$ python3 -q
>>> import numpy as np
>>> np.set_printoptions(precision=2, suppress=True, linewidth=200)
>>> data = np.load("a.npy")
>>> data
array([[-3,  1,  3, -2,  1],
       [ 0, -3, -1, -3,  3],
       [ 0,  0, -1,  1,  2],
       [ 0,  0,  0, -3, -2],
       [ 0,  0,  0,  0, -2]])
>>> A2 = np.linalg.inv(data)
>>> np.linalg.det(data) * A2
array([[ 18.,   6.,  48.,  -2.,  68.],
       [  0.,  18., -18., -24.,  33.],
       [  0.,   0.,  54.,  18.,  36.],
       [  0.,   0.,   0.,  18., -18.],
       [  0.,   0.,   0.,   0.,  27.]])
>>> np.linalg.inv(A2)
array([[-3.,  1.,  3., -2.,  1.],
       [-0., -3., -1., -3.,  3.],
       [-0., -0., -1.,  1.,  2.],
       [-0., -0., -0., -3., -2.],
       [-0., -0., -0., -0., -2.]])
>>> round(float(np.linalg.slogdet(data)[0]), 2)
-1.0
>>> A2
array([[-0.33, -0.11, -0.89,  0.04, -1.26],
       [-0.  , -0.33,  0.33,  0.44, -0.61],
       [-0.  , -0.  , -1.  , -0.33, -0.67],
       [-0.  , -0.  , -0.  , -0.33,  0.33],
       [-0.  , -0.  , -0.  , -0.  , -0.5 ]])
>>> np.allclose(A2, data.T)
False
>>> M = np.array([[0, 2, -1, -2, -1, -1],
...     [-2, 0, -2, 3, 1, -1],
...     [1, 2, 0, -2, 1, 1],
...     [2, -3, 2, 0, -2, 4],
...     [1, -1, -1, 2, 0, 0],
...     [1, 1, -1, -4, 0, 0]])
>>> A2 = M / np.sqrt((M ** 2).mean(axis=1, keepdims=True))
>>> M - M.mean(axis=1, keepdims=True)
array([[ 0.5 ,  2.5 , -0.5 , -1.5 , -0.5 , -0.5 ],
       [-1.83,  0.17, -1.83,  3.17,  1.17, -0.83],
       [ 0.5 ,  1.5 , -0.5 , -2.5 ,  0.5 ,  0.5 ],
       [ 1.5 , -3.5 ,  1.5 , -0.5 , -2.5 ,  3.5 ],
       [ 0.83, -1.17, -1.17,  1.83, -0.17, -0.17],
       [ 1.5 ,  1.5 , -0.5 , -3.5 ,  0.5 ,  0.5 ]])
>>> np.linalg.norm(A2, axis=1)
array([2.45, 2.45, 2.45, 2.45, 2.45, 2.45])
>>> A2[1]
array([-1.12,  0.  , -1.12,  1.69,  0.56, -0.56])
>>> vec = np.array([0, 0, 0, 1, -1, 2])
>>> vec @ M @ vec
np.int64(0)
>>> np.linalg.svd(M, compute_uv=False)
array([6.79, 6.79, 2.06, 2.06, 1.29, 1.29])
>>> np.round(np.linalg.det(M), 2)
np.float64(324.0)
>>> q = np.linalg.solve(np.eye(6) - M, np.eye(6) + M)
>>> np.round(q @ q.T, 2) + 0
array([[1., 0., 0., 0., 0., 0.],
       [0., 1., 0., 0., 0., 0.],
       [0., 0., 1., 0., 0., 0.],
       [0., 0., 0., 1., 0., 0.],
       [0., 0., 0., 0., 1., 0.],
       [0., 0., 0., 0., 0., 1.]])
>>> W1 = np.array([[2, 2, -2],
...     [1, -1, 3],
...     [3, -2, -2],
...     [3, -2, 1],
...     [3, 3, 0],
...     [-2, 1, 1]])
>>> beta = np.array([-2, -1, -2])
>>> hid = np.maximum(M @ W1 + beta, 0)
>>> np.linalg.matrix_rank(hid)
np.int64(3)
>>> hid
array([[ 0,  0,  3],
       [ 2,  0,  8],
       [ 0,  7,  1],
       [ 0,  0,  0],
       [ 2,  0,  0],
       [ 0, 10,  0]])
>>> (hid > 0).mean(axis=0)
array([0.33, 0.33, 0.5 ])
>>> (hid > 0).astype(int)
array([[0, 0, 1],
       [1, 0, 1],
       [0, 1, 1],
       [0, 0, 0],
       [1, 0, 0],
       [0, 1, 0]])
>>> cent = np.array([[2, 2], [3, 3], [-2, 1]])
>>> W1 @ cent
array([[14,  8],
       [-7,  2],
       [ 4, -2],
       [-2,  1],
       [15, 15],
       [-3,  0]])
>>> (hid @ cent).round(6).argmax(axis=1)
array([1, 1, 1, 0, 0, 0])
>>> X = np.loadtxt("block14.csv", delimiter=",")
>>> X
array([[ -4.79,  -3.79,  11.2 ,  -9.04],
       [ -1.27,  -3.16,   9.42,  -8.38],
       [  4.99,  -0.44,  -1.41,   0.79],
       [  3.35,  -2.45,  -1.5 ,   1.48],
       [  2.4 ,   2.16,  -1.12,   1.05],
       [  3.35,   1.08,   0.78,   2.57],
       [  2.56,   1.35,  -0.53,   1.92],
       [  3.65,  -0.21,  -2.13,   0.33],
       [ -2.03,  -2.43,   9.54,  -9.29],
       [  3.62,   0.61,  -2.56,   3.53],
       [  2.2 ,   2.05,  -0.56,   3.  ],
       [  3.24,   1.22,  -1.94,   1.4 ],
       [  3.14,   0.14,  -0.66,   2.42],
       [ -1.34,  -2.34,   9.88, -10.46],
       [ -1.76,  -3.19,  10.17,  -9.26],
       [  5.05,   0.34,  -0.78,   1.28],
       [ -4.95,  -4.04,  10.31, -10.17],
       [ -3.39,  -3.43,  10.34,  -9.56],
       [ -2.28,  -1.99,  10.96,  -9.51],
       [  4.26,   0.75,  -1.4 ,   0.22],
       [  3.87,   1.42,  -0.98,   1.38],
       [ -3.2 ,  -2.78,   8.06, -10.3 ],
       [  1.92,   2.42,  -1.43,   1.29],
       [ -2.59,  -3.7 ,  10.  ,  -7.84]])
>>> D = np.linalg.norm(X[:, None] - X[None], axis=-1)
>>> np.linalg.matrix_rank(D ** 2)
np.int64(6)
>>> r0, v = X[13], X[15]
>>> round(float(r0 @ r0), 2)
214.3
>>> round(float(r0 @ v), 2)
-28.66
>>> p = (r0 @ v) / (r0 @ r0) * r0
>>> np.round(np.linalg.norm(r0 + v) ** 2 + np.linalg.norm(r0 - v) ** 2, 2)
np.float64(484.32)
>>> np.round((v - p) @ r0, 2)
np.float64(0.0)
>>> np.linalg.matrix_rank(np.outer(r0, v))
np.int64(1)
>>> K = np.array([[0, 0, 0, 0],
...     [0, 0, -6, -2],
...     [0, 0, -3, -1],
...     [0, 0, -6, -2],
...     [0, 0, 3, 1],
...     [0, 0, 6, 2]])
>>> np.argsort(-np.linalg.norm(K, axis=0).round(6), kind="stable")[:3]
array([2, 3, 0])
>>> [round(float(x), 2) for x in np.linalg.svd(K, compute_uv=False)[:3]]
[11.83, 0.0, 0.0]
>>> round(float(np.linalg.norm(K, 2) / np.linalg.norm(K)), 2)
1.0
>>> A2 = np.array([[3, -8], [-1, 9], [-2, -6], [-4, 8]])
>>> np.einsum("ik,kj->ji", K, A2)
array([[  0,  20,  10,  20, -10, -20],
       [  0,  20,  10,  20, -10, -20]])
>>> np.linalg.matrix_rank(K @ A2)
np.int64(1)
>>> np.linalg.matrix_rank(np.vstack([K, A2.T]))
np.int64(3)
>>> np.vstack([K, A2.T]).shape
(8, 4)
>>> np.einsum("ij->j", K)
array([ 0,  0, -6, -2])
>>> K @ A2
array([[  0,   0],
       [ 20,  20],
       [ 10,  10],
       [ 20,  20],
       [-10, -10],
       [-20, -20]])
>>> np.einsum("ij,ij->i", K, K)
array([ 0, 40, 10, 40, 10, 40])
>>> cov = K.T @ K
>>> cov
array([[  0,   0,   0,   0],
       [  0,   0,   0,   0],
       [  0,   0, 126,  42],
       [  0,   0,  42,  14]])
>>> np.round(np.linalg.svd(K, compute_uv=False) ** 2, 2) + 0
array([140.,   0.,   0.,   0.])
